In [1]: import numpy as np

In [2]: from numpy import linalg as LA

In [3]: np.set_printoptions(precision=3, suppress=True, linewidth=100, floatmode="fixed")

In [4]: rnd = lambda a: np.round(a, 3) + 0

In [5]: mat = np.load("run19.npy")

In [6]: mat
Out[6]: 
array([[ 0,  0, -2],
       [-3, -1,  1],
       [ 0,  0, -1],
       [ 3,  1,  0],
       [-6, -2,  1],
       [ 3,  1,  2]])

In [7]: rnd(LA.norm(mat, 2) / LA.norm(mat))
Out[7]: np.float64(0.931)

In [8]: LA.cond(mat) > 100
Out[8]: np.True_

In [9]: LA.matrix_rank(mat, rtol=0.1)
Out[9]: np.int64(2)

In [10]: rnd(np.trace(LA.pinv(mat) @ mat))
Out[10]: np.float64(2.0)

In [11]: rnd(mat @ LA.pinv(mat) @ mat)
Out[11]: 
array([[ 0.000,  0.000, -2.000],
       [-3.000, -1.000,  1.000],
       [ 0.000,  0.000, -1.000],
       [ 3.000,  1.000,  0.000],
       [-6.000, -2.000,  1.000],
       [ 3.000,  1.000,  2.000]])

In [12]: M2 = mat / LA.norm(mat, axis=1, keepdims=True)

In [13]: C2 = M2 @ M2.T

In [14]: (np.abs(C2) > 0.9).astype(int)
Out[14]: 
array([[1, 0, 1, 0, 0, 0],
       [0, 1, 0, 1, 1, 0],
       [1, 0, 1, 0, 0, 0],
       [0, 1, 0, 1, 1, 0],
       [0, 1, 0, 1, 1, 0],
       [0, 0, 0, 0, 0, 1]])

In [15]: rnd(LA.norm(M2, axis=1))
Out[15]: array([1.000, 1.000, 1.000, 1.000, 1.000, 1.000])

In [16]: Uu, sig, Vh = LA.svd(mat)

In [17]: np.argmax(sig[:-1] / (sig[1:] + 1e-6)) + 1
Out[17]: np.int64(2)

In [18]: rnd(sig)
Out[18]: array([8.377, 3.291, 0.000])

In [19]: M2 = Uu[:, :2] @ np.diag(sig[:2]) @ Vh[:2]

In [20]: rnd(np.abs(mat - M2).max())
Out[20]: np.float64(0.0)

In [21]: LA.matrix_rank(mat, rtol=0.05)
Out[21]: np.int64(2)

In [22]: rnd(M2)
Out[22]: 
array([[ 0.000,  0.000, -2.000],
       [-3.000, -1.000,  1.000],
       [ 0.000,  0.000, -1.000],
       [ 3.000,  1.000,  0.000],
       [-6.000, -2.000,  1.000],
       [ 3.000,  1.000,  2.000]])

In [23]: rnd(LA.norm(mat - M2, 2)), rnd(sig[2])
Out[23]: (np.float64(0.0), np.float64(0.0))

In [24]: r0, v = mat[4], mat[5]

In [25]: r0 @ r0
Out[25]: np.int64(41)

In [26]: r0 @ v
Out[26]: np.int64(-18)

In [27]: pr = (r0 @ v) / (r0 @ r0) * r0

In [28]: np.outer(r0, v)
Out[28]: 
array([[-18,  -6, -12],
       [ -6,  -2,  -4],
       [  3,   1,   2]])

In [29]: LA.matrix_rank(np.outer(r0, v))
Out[29]: np.int64(1)

In [30]: rnd((v - pr) @ r0)
Out[30]: np.float64(0.0)

In [31]: rnd(pr)
Out[31]: array([ 2.634,  0.878, -0.439])

In [32]: K = np.loadtxt("dump.csv", delimiter=",")

In [33]: K
Out[33]: 
array([[ 0.862, -0.585,  0.885,  0.310,  0.129, -0.462, -0.226],
       [ 0.493, -0.617, -0.178,  0.537,  0.119,  0.291, -0.060],
       [ 0.273,  0.110,  0.629, -0.197, -0.010, -0.380, -0.070],
       [ 0.345, -0.446, -0.119,  0.380,  0.080,  0.197, -0.040],
       [ 0.523, -0.896, -0.876,  0.876,  0.226,  0.800, -0.010],
       [ 0.670, -0.207,  0.843, -0.020,  0.050, -0.501, -0.159],
       [ 0.647, -0.336,  0.721,  0.139,  0.070, -0.336, -0.139],
       [ 0.854, -0.327,  0.957, -0.020,  0.080, -0.691, -0.245],
       [ 0.664,  0.188,  0.956, -0.414, -0.010, -0.762, -0.188],
       [ 0.701, -0.701,  0.207,  0.578,  0.149,  0.149, -0.119],
       [-0.523,  0.523, -0.139, -0.414, -0.100, -0.100,  0.080],
       [-0.804,  0.030, -0.972,  0.291, -0.030,  0.782,  0.235],
       [ 0.762, -0.691,  0.462,  0.537,  0.149,  0.000, -0.149],
       [ 0.874, -0.060,  0.988, -0.327,  0.040, -0.848, -0.282],
       [-0.030,  0.319,  0.470, -0.327, -0.050, -0.336, -0.020],
       [-0.929,  0.635, -0.960, -0.291, -0.149,  0.635,  0.291],
       [-0.920,  0.744, -0.900, -0.493, -0.178,  0.422,  0.264],
       [-0.706, -0.438, -0.988,  0.641,  0.050,  0.885,  0.226],
       [-0.932,  0.592, -0.971, -0.217, -0.139,  0.691,  0.300],
       [-0.993,  0.907, -0.994, -0.641, -0.282,  0.762,  0.454],
       [-0.757, -0.974, -1.000,  0.989,  0.291,  0.998,  0.371],
       [-0.879,  0.696, -0.837, -0.462, -0.159,  0.336,  0.226],
       [ 0.800,  0.354,  0.993, -0.617, -0.030, -0.905, -0.264],
       [ 0.110, -0.050,  0.129,  0.020,  0.010, -0.050, -0.020],
       [-0.757, -0.397, -0.990,  0.629,  0.040,  0.896,  0.245],
       [-0.647,  0.336, -0.721, -0.139, -0.070,  0.336,  0.139]])

In [34]: C2 = np.cov(K, rowvar=False)

In [35]: np.argwhere(np.triu(np.abs(np.corrcoef(K.T)) > 0.8, 1))
Out[35]: 
array([[0, 2],
       [0, 6],
       [1, 3],
       [1, 4],
       [2, 5],
       [2, 6],
       [3, 4],
       [5, 6]])

In [36]: rnd(np.median(K, axis=0))
Out[36]: array([ 0.192, -0.055, -0.129, -0.020,  0.025,  0.173, -0.020])

In [37]: rnd(np.polyfit(K[:, 6], K[:, 1], 1))
Out[37]: array([ 0.944, -0.080])

In [38]: P = K @ LA.solve(K.T @ K, K.T)

In [39]: np.allclose(P @ P, P)
Out[39]: True

In [40]: rnd(LA.eigvalsh(P))
Out[40]: 
array([0.000, 0.000, 0.000, 0.000, 0.000, 0.000, 0.000, 0.000, 0.000, 0.000, 0.000, 0.000, 0.000,
       0.000, 0.000, 0.000, 0.000, 0.000, 0.000, 1.000, 1.000, 1.000, 1.000, 1.000, 1.000, 1.000])

In [41]: np.count_nonzero(K)
Out[41]: np.int64(181)

In [42]: K.shape
Out[42]: (26, 7)

In [43]: rnd(LA.svd(K, compute_uv=False))
Out[43]: array([6.123, 3.909, 0.924, 0.427, 0.257, 0.108, 0.036])

In [44]: rnd(LA.norm(K))
Out[44]: np.float64(7.341)

In [45]: np.abs(K).max()
Out[45]: np.float64(1.0)

In [46]: m1 = np.loadtxt("block8.csv", delimiter=",")

In [47]: m1
Out[47]: 
array([[ 1.000, -2.000,  2.000, -2.000, -1.000,  1.000,  2.000,  0.000,  0.000],
       [ 0.000,  0.000,  0.000, -1.000, -2.000, -1.000,  1.000, -2.000,  1.000],
       [ 0.000,  0.000,  2.000, -2.000, -4.000,  4.000, -1.000, -4.000,  1.000],
       [ 0.000,  0.000,  1.000, -2.000,  0.000,  4.000,  5.000,  2.000,  2.000],
       [ 0.000,  0.000, -3.000, -5.000,  2.000,  4.000,  2.000, -2.000,  4.000],
       [ 0.000,  0.000,  0.000, -3.000, -1.000, -1.000,  2.000, -3.000,  1.000],
       [ 0.000,  0.000, -5.000,  2.000,  5.000, -2.000,  5.000, -1.000, -2.000],
       [ 0.000,  0.000,  1.000,  0.000, -3.000,  5.000,  3.000,  4.000, -5.000],
       [ 0.000,  0.000,  4.000, -5.000,  5.000, -1.000, -1.000,  5.000, -4.000]])

In [48]: rnd(LA.det(m1))
Out[48]: np.float64(0.0)

In [49]: LA.determinant(m1)
AttributeError: module 'numpy.linalg' has no attribute 'determinant'


In [50]: m1.inv()
AttributeError: 'numpy.ndarray' object has no attribute 'inv'


In [51]: (m1 + m1.T) / 2
Out[51]: 
array([[ 1.000, -1.000,  1.000, -1.000, -0.500,  0.500,  1.000,  0.000,  0.000],
       [-1.000,  0.000,  0.000, -0.500, -1.000, -0.500,  0.500, -1.000,  0.500],
       [ 1.000,  0.000,  2.000, -0.500, -3.500,  2.000, -3.000, -1.500,  2.500],
       [-1.000, -0.500, -0.500, -2.000, -2.500,  0.500,  3.500,  1.000, -1.500],
       [-0.500, -1.000, -3.500, -2.500,  2.000,  1.500,  3.500, -2.500,  4.500],
       [ 0.500, -0.500,  2.000,  0.500,  1.500, -1.000,  0.000,  1.000,  0.000],
       [ 1.000,  0.500, -3.000,  3.500,  3.500,  0.000,  5.000,  1.000, -1.500],
       [ 0.000, -1.000, -1.500,  1.000, -2.500,  1.000,  1.000,  4.000,  0.000],
       [ 0.000,  0.500,  2.500, -1.500,  4.500,  0.000, -1.500,  0.000, -4.000]])

In [52]: np.trace(m1)
Out[52]: np.float64(7.0)

In [53]: r = LA.matrix_rank(m1)

In [54]: r
Out[54]: np.int64(8)

In [55]: N = LA.svd(m1)[2][r:].T

In [56]: [int(LA.matrix_rank(m1[:, :j + 1])) for j in range(9)]
Out[56]: [1, 1, 2, 3, 4, 5, 6, 7, 8]

In [57]: rnd(N[:, 0] / N[np.abs(N[:, 0]).round(6).argmax(), 0])
Out[57]: array([1.000, 0.500, 0.000, 0.000, 0.000, 0.000, 0.000, 0.000, 0.000])

In [58]: [int(LA.matrix_rank(np.delete(m1, i, axis=0))) for i in range(9)]
Out[58]: [7, 8, 8, 8, 8, 8, 8, 8, 8]

In [59]: rnd(m1 @ N)
Out[59]: 
array([[0.000],
       [0.000],
       [0.000],
       [0.000],
       [0.000],
       [0.000],
       [0.000],
       [0.000],
       [0.000]])
